$ ipython --no-banner

In [1]: import numpy as np

In [2]: from numpy import linalg as LA

In [3]: np.set_printoptions(suppress=True, linewidth=160)

In [4]: W0 = np.loadtxt("arr.csv", delimiter=",")

In [5]: W0
Out[5]: 
array([[-0.99,  0.95,  0.99,  1.  , -0.99, -0.17, -0.81,  0.13,  1.  , -1.  ],
       [-0.79, -0.01,  0.24, -0.02,  0.15, -0.93,  0.74,  0.72,  0.87, -0.79],
       [ 0.85,  0.99, -0.91, -0.93, -0.66, -0.8 ,  0.98,  1.  ,  0.7 ,  0.74],
       [-1.  , -1.  ,  0.99,  1.  ,  0.52, -0.82,  0.21, -0.87,  0.93, -1.  ],
       [-0.83, -0.01, -0.45, -0.96,  0.73, -1.  ,  0.99,  0.98,  0.97, -0.79],
       [-0.13,  0.99,  0.85,  1.  , -1.  ,  0.97, -0.83,  0.41,  0.81, -0.8 ],
       [-0.83,  1.  , -0.14,  0.99, -0.99,  0.04,  0.99,  1.  ,  0.97, -0.75],
       [ 0.54, -0.94,  0.79,  0.93,  0.29,  1.  , -1.  , -1.  , -0.98,  0.49],
       [-0.35,  0.83,  0.83,  0.69, -0.03, -1.  , -0.79, -0.02,  0.99, -0.98],
       [-0.93, -0.74,  0.06,  0.27,  0.06,  0.  ,  0.91,  0.64,  0.17, -0.45],
       [-1.  , -1.  ,  0.99,  1.  ,  0.84,  0.72, -0.98, -1.  , -0.43, -0.99],
       [-0.99, -0.9 , -0.96, -0.9 , -0.21,  0.84,  1.  ,  1.  , -0.7 ,  0.79],
       [ 0.94,  0.34, -0.71, -0.99,  0.82, -0.92, -0.28,  0.01, -0.08,  0.72],
       [-0.41, -1.  ,  0.6 , -0.95,  1.  , -0.62, -0.97, -1.  , -0.89, -0.13],
       [-0.64, -0.99, -0.7 , -0.8 ,  0.73,  0.99,  0.85, -0.55, -0.99,  0.95],
       [-0.9 ,  0.26, -0.85, -0.81, -0.35, -0.54,  1.  ,  1.  ,  0.54,  0.24],
       [-0.75, -1.  ,  0.95, -0.18,  0.99, -0.95, -1.  , -1.  ,  0.13, -0.94],
       [-0.27,  0.97,  1.  ,  1.  , -0.99,  0.41, -1.  , -1.  ,  0.99, -1.  ],
       [ 0.99,  0.05, -0.41, -0.98,  0.89, -0.8 , -0.98, -0.94, -0.56,  0.77],
       [ 0.37, -0.97,  0.41, -0.4 ,  0.86,  0.76, -0.97, -0.99, -0.92,  0.45],
       [ 1.  ,  1.  , -1.  , -1.  ,  0.4 , -0.98,  1.  ,  1.  , -0.42,  1.  ],
       [ 0.88,  0.84, -0.57, -0.03, -0.66,  0.89, -0.12,  0.37, -0.68,  0.84],
       [-0.98, -0.94, -0.38, -0.65,  0.56, -0.33,  0.99,  0.88, -0.04, -0.25],
       [ 0.88,  0.71, -0.37, -0.83,  0.3 , -0.76, -0.53,  0.01,  0.24,  0.39],
       [-1.  , -1.  ,  0.8 ,  1.  , -0.74,  0.97,  1.  ,  0.91,  0.09, -0.96],
       [-0.88,  0.86, -0.27,  0.57, -0.81, -0.72,  0.99,  0.99,  0.92, -0.67]])

In [6]: Ac = W0 - W0.mean(axis=0)

In [7]: vecs = LA.svd(Ac)[2][:4]

In [8]: M2 = Ac - Ac @ vecs.T @ vecs

In [9]: round(LA.norm(M2) / LA.norm(Ac), 2)
Out[9]: np.float64(0.24)

In [10]: t = np.radians(60)

In [11]: Rm = np.eye(10)

In [12]: Rm[3, 3] = Rm[4, 4] = np.cos(t)

In [13]: Rm[3, 4], Rm[4, 3] = -np.sin(t), np.sin(t)

In [14]: Rm.round(2)
Out[14]: 
array([[ 1.  ,  0.  ,  0.  ,  0.  ,  0.  ,  0.  ,  0.  ,  0.  ,  0.  ,  0.  ],
       [ 0.  ,  1.  ,  0.  ,  0.  ,  0.  ,  0.  ,  0.  ,  0.  ,  0.  ,  0.  ],
       [ 0.  ,  0.  ,  1.  ,  0.  ,  0.  ,  0.  ,  0.  ,  0.  ,  0.  ,  0.  ],
       [ 0.  ,  0.  ,  0.  ,  0.5 , -0.87,  0.  ,  0.  ,  0.  ,  0.  ,  0.  ],
       [ 0.  ,  0.  ,  0.  ,  0.87,  0.5 ,  0.  ,  0.  ,  0.  ,  0.  ,  0.  ],
       [ 0.  ,  0.  ,  0.  ,  0.  ,  0.  ,  1.  ,  0.  ,  0.  ,  0.  ,  0.  ],
       [ 0.  ,  0.  ,  0.  ,  0.  ,  0.  ,  0.  ,  1.  ,  0.  ,  0.  ,  0.  ],
       [ 0.  ,  0.  ,  0.  ,  0.  ,  0.  ,  0.  ,  0.  ,  1.  ,  0.  ,  0.  ],
       [ 0.  ,  0.  ,  0.  ,  0.  ,  0.  ,  0.  ,  0.  ,  0.  ,  1.  ,  0.  ],
       [ 0.  ,  0.  ,  0.  ,  0.  ,  0.  ,  0.  ,  0.  ,  0.  ,  0.  ,  1.  ]])

In [15]: M2 = W0 @ Rm.T

In [16]: round(float(LA.det(Rm)), 2), np.trace(Rm)
Out[16]: (1.0, np.float64(9.0))

In [17]: np.round(np.abs(M2 - W0).max(axis=0), 2)
Out[17]: array([0.  , 0.  , 0.  , 1.23, 1.37, 0.  , 0.  , 0.  , 0.  , 0.  ])

In [18]: np.allclose(LA.norm(W0, axis=1), LA.norm(M2, axis=1))
Out[18]: True

In [19]: np.round(LA.svd(W0, compute_uv=False), 2), np.round(LA.svd(M2, compute_uv=False), 2)
Out[19]: 
(array([7.27, 7.05, 5.39, 4.78, 1.91, 1.53, 1.17, 1.11, 0.75, 0.57]),
 array([7.27, 7.05, 5.39, 4.78, 1.91, 1.53, 1.17, 1.11, 0.75, 0.57]))

In [20]: x0 = np.array([6, 0, 6, 9, 0, 3, 4, 8, 0, 7])

In [21]: y = W0 @ x0

In [22]: np.round(LA.lstsq(W0, y)[0], 2) + 0
Out[22]: array([6., 0., 6., 9., 0., 3., 4., 8., 0., 7.])

In [23]: np.round(LA.solve(W0.T @ W0, W0.T @ y), 2) + 0
Out[23]: array([6., 0., 6., 9., 0., 3., 4., 8., 0., 7.])

In [24]: rng = np.random.default_rng(235200)

In [25]: y = y + 0.1 * rng.normal(size=26)

In [26]: y.round(2)
Out[26]: 
array([ -0.68,  -2.98,   6.16,  -6.56, -13.02,  10.7 ,   9.81,  10.68,  -4.1 ,   2.75,  -7.88,   0.2 ,  -6.43, -21.96,  -6.46,  -5.67, -21.79,  -4.41, -13.73,
        -5.03,   7.27,  12.75,  -5.69,  -6.12,  15.15,   3.38])

In [27]: b, *_ = LA.lstsq(W0, y)

In [28]: b.round()
Out[28]: array([ 6.,  0.,  6.,  9.,  0.,  3.,  4.,  8., -0.,  7.])

In [29]: round(LA.norm(y - W0 @ b), 2)
Out[29]: np.float64(0.44)

In [30]: np.round(W0.T @ (y - W0 @ b), 2) + 0
Out[30]: array([0., 0., 0., 0., 0., 0., 0., 0., 0., 0.])

In [31]: M2 = W0 / LA.norm(W0, axis=1, keepdims=True)

In [32]: gram = M2 @ M2.T

In [33]: (gram - 2 * np.eye(26)).round(6).argmax(axis=1)
Out[33]: array([17,  4, 20, 16,  1,  0, 25, 19,  0, 22, 16, 14, 23, 16, 11,  4, 13,  0, 12,  7,  2, 20,  9, 12,  9,  6])

In [34]: np.argwhere(np.triu(np.abs(gram) > 0.95, 1))
Out[34]: 
array([[ 2, 10],
       [19, 25]])

In [35]: np.round(LA.norm(M2, axis=1), 2)
Out[35]: array([1., 1., 1., 1., 1., 1., 1., 1., 1., 1., 1., 1., 1., 1., 1., 1., 1., 1., 1., 1., 1., 1., 1., 1., 1., 1.])

In [36]: basis = 3 * np.array([[-1.5, 0.3, 0.1, -0.6, 0.9, 0.2],
    ...:     [1.9, -0.4, -1.4, -0.8, -0.2, -0.4]])

In [37]: z = rng.integers(0, 2, 40)

In [38]: A = basis[z] + rng.normal(size=(40, 6))

In [39]: A.round(2)
Out[39]: 
array([[ 5.57, -0.86, -4.37, -1.95, -0.88, -1.16],
       [-5.1 ,  1.27,  2.4 , -1.79,  3.87, -1.55],
       [ 4.36, -0.72, -4.85, -1.94,  0.25, -0.46],
       [-4.4 ,  1.49,  0.04, -3.07,  1.46, -0.41],
       [-4.18,  1.08,  1.53, -2.47,  2.32, -0.75],
       [-3.91,  1.86, -0.1 , -2.2 ,  1.95,  2.76],
       [ 6.92, -1.26, -3.84, -1.67,  0.83, -1.57],
       [ 3.98, -1.57, -3.92, -3.29, -0.41, -0.05],
       [ 6.18, -2.8 , -4.37, -2.32,  2.19, -1.27],
       [ 6.05, -1.49, -4.8 , -4.19, -1.59, -1.56],
       [ 5.46, -0.5 , -4.13, -3.53, -0.01, -1.67],
       [-5.28, -0.27, -0.99,  0.82,  2.94,  0.69],
       [-5.67, -1.16,  1.02, -1.28,  3.1 ,  2.92],
       [ 5.89, -1.65, -4.69, -4.01, -0.61, -2.39],
       [-3.17,  0.81,  0.99, -1.69,  4.18, -0.39],
       [ 5.52, -0.37, -4.78, -3.39,  1.04, -0.9 ],
       [ 6.19, -0.88, -3.64, -0.47, -2.15, -1.81],
       [-5.64,  1.91,  0.23, -0.47,  2.21, -0.68],
       [-3.04,  0.72,  1.59, -1.52,  2.51,  1.18],
       [-4.23,  0.2 ,  0.01,  0.59,  3.89,  0.67],
       [ 3.27, -1.53, -3.95, -2.34, -1.15, -1.48],
       [-3.63,  0.16, -0.49, -1.43,  3.52,  0.36],
       [-4.89,  0.4 ,  1.19, -1.26,  3.81,  1.84],
       [-3.14,  1.17,  0.79, -1.02,  3.51,  2.13],
       [-4.91,  1.96, -0.56, -1.15,  3.  , -0.18],
       [ 6.25, -0.48, -3.33, -2.29, -0.98, -0.98],
       [-3.95,  0.84,  1.98, -1.59,  1.58,  1.  ],
       [-4.1 , -0.19, -0.54,  0.25,  2.14,  0.56],
       [-3.73,  0.23, -1.49, -1.52,  1.83, -0.09],
       [-4.21,  0.64, -0.36, -1.39,  2.16, -0.39],
       [-4.95,  2.36, -2.12, -2.19,  2.74,  0.82],
       [-4.37,  2.06, -1.19, -0.92,  4.11,  2.14],
       [-3.37,  0.12,  1.98, -1.92,  3.55, -1.14],
       [ 4.61, -1.31, -3.74, -1.16,  0.01, -1.29],
       [ 6.15, -0.12, -3.56, -2.05, -1.53, -1.97],
       [ 7.7 , -1.23, -4.8 , -2.  , -0.38, -0.13],
       [ 6.27, -0.89, -4.23, -1.97, -2.7 , -0.94],
       [ 4.92, -1.61, -4.56, -3.16, -0.43, -2.39],
       [ 4.98, -0.42, -2.31, -2.5 , -1.4 , -0.93],
       [-2.83,  2.31, -1.33, -2.69,  2.78,  0.33]])

In [40]: x0 = np.array([7, 8, -2, -4, -5, -3])

In [41]: y = A @ x0

In [42]: np.round(LA.pinv(A) @ A, 2) + 0
Out[42]: 
array([[1., 0., 0., 0., 0., 0.],
       [0., 1., 0., 0., 0., 0.],
       [0., 0., 1., 0., 0., 0.],
       [0., 0., 0., 1., 0., 0.],
       [0., 0., 0., 0., 1., 0.],
       [0., 0., 0., 0., 0., 1.]])

In [43]: np.round(LA.solve(A.T @ A, A.T @ y), 2)
Out[43]: array([ 7.,  8., -2., -4., -5., -3.])

In [44]: y = y + 0.3 * rng.normal(size=40)

In [45]: y.round(2)
Out[45]: 
array([ 56.7 , -38.47,  42.39, -13.43, -23.42, -21.48,  52.88,  38.36,  31.66,  69.13,  61.55, -56.98, -70.  ,  63.86, -31.11,  56.04,  62.09, -31.66, -28.84,
       -52.65,  37.87, -36.18, -52.83, -34.05, -27.26,  64.01, -29.41, -42.55, -24.7 , -28.06, -19.38, -34.71, -32.97,  37.98,  70.47,  63.77,  70.04,  52.99,
        56.31,  -2.89])

In [46]: b, *_ = LA.lstsq(A, y)

In [47]: [round(float(LA.norm(LA.solve(A.T @ A + lam * np.eye(6), A.T @ y))), 2) for lam in (0, 1, 10, 100)]
Out[47]: [12.91, 12.66, 11.08, 7.71]

In [48]: np.round(LA.norm(y - A @ b), 2)
Out[48]: np.float64(1.91)

In [49]: np.round(A.T @ (y - A @ b), 2) + 0
Out[49]: array([0., 0., 0., 0., 0., 0.])

In [50]: basis = A[[4, 14]].astype(float)

In [51]: for _ in range(3):
    ...:     z = LA.norm(A[:, None] - basis, axis=-1).argmin(axis=1)
    ...:     basis = np.array([A[z == j].mean(axis=0) for j in range(2)])
    ...: 

In [52]: z
Out[52]: array([1, 0, 1, 0, 0, 0, 1, 1, 1, 1, 1, 0, 0, 1, 0, 1, 1, 0, 0, 0, 1, 0, 0, 0, 0, 1, 0, 0, 0, 0, 0, 0, 0, 1, 1, 1, 1, 1, 1, 0])

In [53]: np.abs(basis[1] - basis[0]).argmax()
Out[53]: np.int64(0)

In [54]: def softmax(z):
    ...:     e = np.exp(z - z.max(axis=-1, keepdims=True))
    ...:     return e / e.sum(axis=-1, keepdims=True)
    ...: 

In [55]: np.round(softmax(10 * A[9]), 2) + 0
Out[55]: array([1., 0., 0., 0., 0., 0.])

In [56]: S = A @ A.T / np.sqrt(6)

In [57]: np.round(softmax(S)[9] @ A, 2)
Out[57]: array([ 6.23, -1.48, -4.76, -3.81, -1.17, -1.57])

In [58]: softmax(S).round(6).argmax(axis=1)
Out[58]: 
array([35,  1, 35,  1,  1, 31, 35,  9,  8,  9,  9, 12, 12,  9,  1, 35, 35,  1, 12, 12,  9, 12, 12, 12, 30, 35,  1, 12, 30,  1, 30, 31,  1, 35, 35, 35, 35, 13,
        9, 30])

In [59]: gram = A.T @ A

In [60]: round(np.trace(gram), 2), round(float((A ** 2).sum()), 2)
Out[60]: (np.float64(1880.78), 1880.78)

In [61]: np.allclose(gram, gram.T)
Out[61]: True

In [62]: np.round(LA.eigvalsh(gram)[::-1], 2)
Out[62]: array([1387.04,  348.92,   49.15,   41.62,   31.93,   22.12])

In [63]: np.round(np.diag(gram), 2)
Out[63]: array([983.58,  65.12, 345.12, 185.96, 225.74,  75.27])

In [64]: x0 = np.array([1, -2, 2, -2, 1, -2])

In [65]: h1 = np.maximum(A @ x0, 0)

In [66]: np.round(A.T @ h1, 2)
Out[66]: array([ 528.21, -119.96, -424.41, -381.65,   75.84, -193.7 ])

In [67]: feats = np.load("w.npy")

In [68]: feats
Out[68]: 
array([[ 0.02,  0.02, -0.06,  0.  , -0.01,  0.01],
       [ 0.28,  0.41, -2.75, -1.6 ,  1.14,  0.6 ],
       [ 0.21,  0.45, -2.77, -1.64,  1.19,  0.62],
       [ 0.01,  0.05,  0.04, -0.01, -0.07, -0.01],
       [ 0.04,  0.26, -1.42, -0.81,  0.56,  0.33],
       [ 0.16,  0.39, -2.73, -1.56,  1.25,  0.56],
       [ 0.04,  0.03,  0.05, -0.08,  0.  ,  0.04],
       [-0.29, -0.45,  2.86,  1.57, -1.14, -0.58],
       [-0.16, -0.28,  1.37,  0.84, -0.64, -0.24],
       [-0.04, -0.24,  1.44,  0.82, -0.55, -0.22],
       [ 0.04, -0.04,  0.01,  0.03,  0.  ,  0.02],
       [-0.2 , -0.35,  2.73,  1.51, -1.37, -0.62],
       [ 0.04, -0.01,  0.09, -0.02, -0.05,  0.  ],
       [-0.06,  0.03,  0.01,  0.03,  0.02, -0.04],
       [ 0.09,  0.08,  0.06, -0.08,  0.02, -0.04],
       [-0.19, -0.39,  2.75,  1.63, -1.2 , -0.57],
       [ 0.24,  0.49, -2.77, -1.61,  1.24,  0.6 ],
       [ 0.  , -0.02,  0.08, -0.05, -0.05, -0.02],
       [-0.04, -0.21,  1.35,  0.73, -0.67, -0.19],
       [ 0.06,  0.06, -0.02,  0.06, -0.1 ,  0.  ],
       [ 0.08,  0.17, -1.32, -0.77,  0.49,  0.31],
       [-0.16, -0.47,  2.76,  1.57, -1.16, -0.63],
       [ 0.29,  0.4 , -2.74, -1.6 ,  1.21,  0.64],
       [-0.22, -0.35,  2.8 ,  1.59, -1.2 , -0.61],
       [-0.2 , -0.38,  2.83,  1.64, -1.2 , -0.6 ],
       [ 0.07,  0.21, -1.44, -0.86,  0.71,  0.32],
       [-0.01, -0.03, -0.01,  0.02, -0.02, -0.03],
       [-0.21, -0.35,  2.86,  1.63, -1.25, -0.57],
       [ 0.19,  0.36, -2.84, -1.61,  1.22,  0.59],
       [-0.07, -0.13,  1.4 ,  0.81, -0.61, -0.34],
       [ 0.21,  0.43, -2.82, -1.59,  1.18,  0.6 ],
       [ 0.1 ,  0.14, -1.35, -0.82,  0.67,  0.2 ]])

In [69]: M2 = feats + rng.integers(-2, 3, (32, 1)) @ rng.integers(-2, 3, (1, 6))

In [70]: M2.round(2)
Out[70]: 
array([[-3.98,  4.02, -2.06,  2.  , -4.01,  0.01],
       [-3.72,  4.41, -4.75,  0.4 , -2.86,  0.6 ],
       [-1.79,  2.45, -3.77, -0.64, -0.81,  0.62],
       [-3.99,  4.05, -1.96,  1.99, -4.07, -0.01],
       [ 0.04,  0.26, -1.42, -0.81,  0.56,  0.33],
       [ 2.16, -1.61, -1.73, -2.56,  3.25,  0.56],
       [ 0.04,  0.03,  0.05, -0.08,  0.  ,  0.04],
       [-0.29, -0.45,  2.86,  1.57, -1.14, -0.58],
       [ 1.84, -2.28,  2.37, -0.16,  1.36, -0.24],
       [ 3.96, -4.24,  3.44, -1.18,  3.45, -0.22],
       [ 4.04, -4.04,  2.01, -1.97,  4.  ,  0.02],
       [ 3.8 , -4.35,  4.73, -0.49,  2.63, -0.62],
       [ 2.04, -2.01,  1.09, -1.02,  1.95,  0.  ],
       [ 1.94, -1.97,  1.01, -0.97,  2.02, -0.04],
       [-1.91,  2.08, -0.94,  0.92, -1.98, -0.04],
       [-0.19, -0.39,  2.75,  1.63, -1.2 , -0.57],
       [-3.76,  4.49, -4.77,  0.39, -2.76,  0.6 ],
       [-2.  ,  1.98, -0.92,  0.95, -2.05, -0.02],
       [-0.04, -0.21,  1.35,  0.73, -0.67, -0.19],
       [ 2.06, -1.94,  0.98, -0.94,  1.9 ,  0.  ],
       [ 0.08,  0.17, -1.32, -0.77,  0.49,  0.31],
       [ 3.84, -4.47,  4.76, -0.43,  2.84, -0.63],
       [ 4.29, -3.6 , -0.74, -3.6 ,  5.21,  0.64],
       [ 1.78, -2.35,  3.8 ,  0.59,  0.8 , -0.61],
       [ 1.8 , -2.38,  3.83,  0.64,  0.8 , -0.6 ],
       [-3.93,  4.21, -3.44,  1.14, -3.29,  0.32],
       [ 1.99, -2.03,  0.99, -0.98,  1.98, -0.03],
       [-2.21,  1.65,  1.86,  2.63, -3.25, -0.57],
       [-1.81,  2.36, -3.84, -0.61, -0.78,  0.59],
       [-4.07,  3.87, -0.6 ,  2.81, -4.61, -0.34],
       [ 2.21, -1.57, -1.82, -2.59,  3.18,  0.6 ],
       [-3.9 ,  4.14, -3.35,  1.18, -3.33,  0.2 ]])

In [71]: np.abs(M2 - feats).sum(axis=1)
Out[71]: 
array([16., 16.,  8., 16.,  0.,  8.,  0.,  0.,  8., 16., 16., 16.,  8.,  8.,  8.,  0., 16.,  8.,  0.,  8.,  0., 16., 16.,  8.,  8., 16.,  8.,  8.,  8., 16.,
        8., 16.])

In [72]: LA.matrix_rank(M2 - feats, tol=1e-8)
Out[72]: np.int64(1)

In [73]: np.round(LA.svd(M2 - feats, compute_uv=False), 2) + 0
Out[73]: array([29.46,  0.  ,  0.  ,  0.  ,  0.  ,  0.  ])
